>>> import numpy as np
>>> np.set_printoptions(precision=1, suppress=True, linewidth=120, legacy="1.25")
>>> M = np.array([[-14, 0, 0], [2, 7, 3], [0, 2, 3]])
>>> np.linalg.matrix_power(M, 4)
array([[38416,     0,     0],
       [-3394,  3625,  2100],
       [  564,  1400,   825]])
>>> np.linalg.determinant(M)
Traceback (most recent call last):
  File "<python-input-4>", line 1, in <module>
    np.linalg.determinant(M)
    ^^^^^^^^^^^^^^^^^^^^^
AttributeError: module 'numpy.linalg' has no attribute 'determinant'
>>> (M - M.T) / 2
array([[ 0. , -1. ,  0. ],
       [ 1. ,  0. ,  0.5],
       [ 0. , -0.5,  0. ]])
>>> (M + M.T) / 2
array([[-14. ,   1. ,   0. ],
       [  1. ,   7. ,   2.5],
       [  0. ,   2.5,   3. ]])
>>> ev, vecs = np.linalg.eig(M)
>>> np.sort(np.linalg.eigvals(np.linalg.inv(M)))
array([-0.1,  0.1,  0.5])
>>> np.round(M @ vecs[:, 0] - ev[0] * vecs[:, 0], 1) + 0
array([0., 0., 0.])
>>> round(np.prod(ev), 1)
-210.0
>>> K = np.load("block4.npy")
>>> K
array([[ -3.1,  -9.7,  -2.1],
       [ -1.5,  -8.7,  -1.8],
       [ -3.5,  -8.8,  -2.4],
       [ -2.4,  -8.5,  -1.3],
       [ -2.6,  -9.4,  -2. ],
       [ -3.4,  -8.3,  -1.6],
       [ -3.3,  -8. ,  -2.7],
       [ -3.3,  -7.5,  -1.8],
       [ -3. ,  -7.5,  -2.2],
       [ -2.9, -10.7,  -4.4],
       [ -2.3,  -8.7,  -4.2],
       [ -3.6,  -9.9,  -3.2],
       [ -3.1,  -9.4,  -3. ],
       [ -2.1,  -9.7,  -2.6],
       [ -3.8,  -8.6,  -4.9],
       [ -4.2,  -9.1,  -4.4]])
>>> hat = K @ np.linalg.solve(K.T @ K, K.T)
>>> np.allclose(hat @ hat, hat)
True
>>> np.diag(hat)
array([0.1, 0.3, 0.1, 0.2, 0.1, 0.2, 0.1, 0.2, 0.1, 0.3, 0.3, 0.1, 0.1, 0.2, 0.4, 0.3])
>>> Xc = K - K.mean(axis=0)
>>> vecs = np.linalg.svd(Xc)[2][:1]
>>> other = Xc - Xc @ vecs.T @ vecs
>>> (Xc @ vecs.T).std(axis=0)
array([1.2])
>>> np.cov(Xc @ vecs.T, rowvar=False)
array(1.5)
>>> C2 = np.cov(K, rowvar=False)
>>> K.std(axis=0)
array([0.7, 0.8, 1.1])
>>> np.argwhere(np.triu(np.abs(np.corrcoef(K.T)) > 0.8, 1))
array([], shape=(0, 2), dtype=int64)
>>> C2.round(1) + 0
array([[0.5, 0. , 0.3],
       [0. , 0.8, 0.4],
       [0.3, 0.4, 1.3]])
>>> vec = np.array([2, 1, 0])
>>> y = K @ vec
>>> np.round(np.linalg.lstsq(K, y)[0], 1) + 0
array([2., 1., 0.])
>>> rng = np.random.default_rng(90)
>>> y = y + 0.1 * rng.normal(size=16)
>>> y
array([-15.7, -11.7, -15.8, -13.2, -14.6, -15.1, -14.4, -14. , -13.4, -16.5, -13.3, -16.9, -15.6, -13.8, -16.1, -17.6])
>>> c, *_ = np.linalg.lstsq(K, y)
>>> c.round(1) + 0
array([2., 1., 0.])
>>> dist = np.linalg.norm(K[:, None] - K[None], axis=-1)
>>> (dist + 1e9 * np.eye(16)).round(6).argmin(axis=1)
array([ 4,  3,  6,  1,  0,  7,  8,  8,  7, 11, 12, 12, 11,  4, 15, 14])
>>> dist.shape
(16, 16)
>>> A = np.loadtxt("sample6.csv", delimiter=",")
>>> A
array([[ 27.,  -9.,  12.,  10.,   3.],
       [ -9.,  41., -40., -15.,  -1.],
       [ 12., -40.,  45.,   5.,  -5.],
       [ 10., -15.,   5.,  75.,   0.],
       [  3.,  -1.,  -5.,   0.,  58.]])
>>> # symmetric, so the eigenvalues are real
>>> ev, vecs = np.linalg.eig(A)
>>> np.sort(np.linalg.eigvals(A.T))
array([ 1.5, 22.6, 58. , 65.7, 98.3])
>>> np.sort(np.linalg.eigvals(A @ A))
array([   2.3,  508.7, 3360. , 4314.4, 9658.6])
>>> Uu, s, Vh = np.linalg.svd(A)
>>> np.argmax(s[:-1] / (s[1:] + 1e-6)) + 1
4
>>> s
array([98.3, 65.7, 58. , 22.6,  1.5])
>>> other = Uu[:, :4] @ np.diag(s[:4]) @ Vh[:4]
>>> round(np.linalg.norm(A - other, 2), 1), np.round(s[4], 1)
(1.5, 1.5)
>>> other.round(1) + 0
array([[ 27. ,  -8.9,  12.1,  10. ,   3. ],
       [ -8.9,  40.2, -40.7, -15.1,  -1.1],
       [ 12.1, -40.7,  44.3,   4.9,  -5.1],
       [ 10. , -15.1,   4.9,  75. ,   0. ],
       [  3. ,  -1.1,  -5.1,   0. ,  58. ]])
>>> np.linalg.matrix_rank(A, rtol=0.05)
4
>>> Xc = (K - K.mean(axis=0)) / K.std(axis=0)
>>> Xc.std(axis=0)
array([1., 1., 1.])
>>> c = np.linalg.lstsq(np.delete(Xc, 1, axis=1), Xc[:, 1])[0]
>>> np.abs(c).argmax()
1
>>> m1 = 0.2 ** np.abs(np.subtract.outer(np.arange(3), np.arange(3)))
>>> m1.round(1) + 0
array([[1. , 0.2, 0. ],
       [0.2, 1. , 0.2],
       [0. , 0.2, 1. ]])
>>> # symmetric
>>> other = m1 + rng.integers(-2, 3, (3, 1)) @ rng.integers(-2, 3, (1, 3))
>>> other
array([[-1. ,  2.2,  2. ],
       [-3.8,  5. ,  4.2],
       [ 2. , -1.8, -1. ]])
>>> np.abs(other - m1).sum(axis=1)
array([ 6., 12.,  6.])
>>> np.linalg.matrix_rank(other - m1, tol=1e-8)
1
>>> other - m1
array([[-2.,  2.,  2.],
       [-4.,  4.,  4.],
       [ 2., -2., -2.]])
>>> np.round(np.linalg.svd(other - m1, compute_uv=False), 1) + 0
array([8.5, 0. , 0. ])
>>> O, vecs = np.linalg.qr(m1[:, :1])[0], np.linalg.qr(m1[:, 1:])[0]
>>> s = np.linalg.svd(O.T @ vecs, compute_uv=False)
>>> (s > 0.9).sum()
0
>>> np.degrees(np.arccos(s.clip(0, 1)))
array([67.3])
>>> idx = rng.permutation(3)
>>> other = m1[:, idx] * rng.choice([-1, 1], 3)
>>> other.round(1) + 0
array([[ 0. ,  0.2, -1. ],
       [-0.2,  1. , -0.2],
       [-1. ,  0.2,  0. ]])
>>> Uu, _, Vh = np.linalg.svd(m1.T @ other)
>>> np.round(np.linalg.lstsq(m1, other)[0], 1) + 0
array([[ 0.,  0., -1.],
       [ 0.,  1.,  0.],
       [-1.,  0.,  0.]])
>>> np.round(Uu @ Vh, 1) + 0
array([[ 0.,  0., -1.],
       [ 0.,  1.,  0.],
       [-1.,  0.,  0.]])
>>> W0 = np.loadtxt("test2.csv", delimiter=",")
>>> W0
array([[ 23.,  -8.,   9.,  -8.],
       [ -8.,  19.,  -8., -14.],
       [  9.,  -8.,  16.,  -3.],
       [ -8., -14.,  -3.,  24.]])
>>> [round(float(x), 1) for x in np.linalg.svd(W0, compute_uv=False)[:3]]
[36.7, 35.2, 9.5]
>>> np.abs(np.linalg.svd(W0)[2][-1])
array([0.3, 0.7, 0.3, 0.6])
>>> np.argsort(-np.linalg.norm(W0, axis=0).round(6), kind="stable")[:3]
array([3, 0, 1])
>>> np.linalg.matrix_rank(W0, rtol=0.1)
3
>>> round(np.log10(np.linalg.cond(W0)))
2
>>> ev, vecs = np.linalg.eig(W0)
>>> np.round(np.sort(np.linalg.eigvals(np.linalg.inv(W0))), 1) + 0
array([0. , 0. , 0.1, 1.8])
>>> np.round(np.prod(ev), 1)
6831.0
>>> np.round(W0 @ vecs[:, 0] - ev[0] * vecs[:, 0], 1) + 0
array([0., 0., 0., 0.])
>>> vec = np.array([3, 4, -2, 0])
>>> y = W0 @ vec
>>> y
array([ 19.,  68., -37., -74.])
>>> np.round(np.linalg.solve(W0, W0[:, 2]), 1) + 0
array([0., 0., 1., 0.])
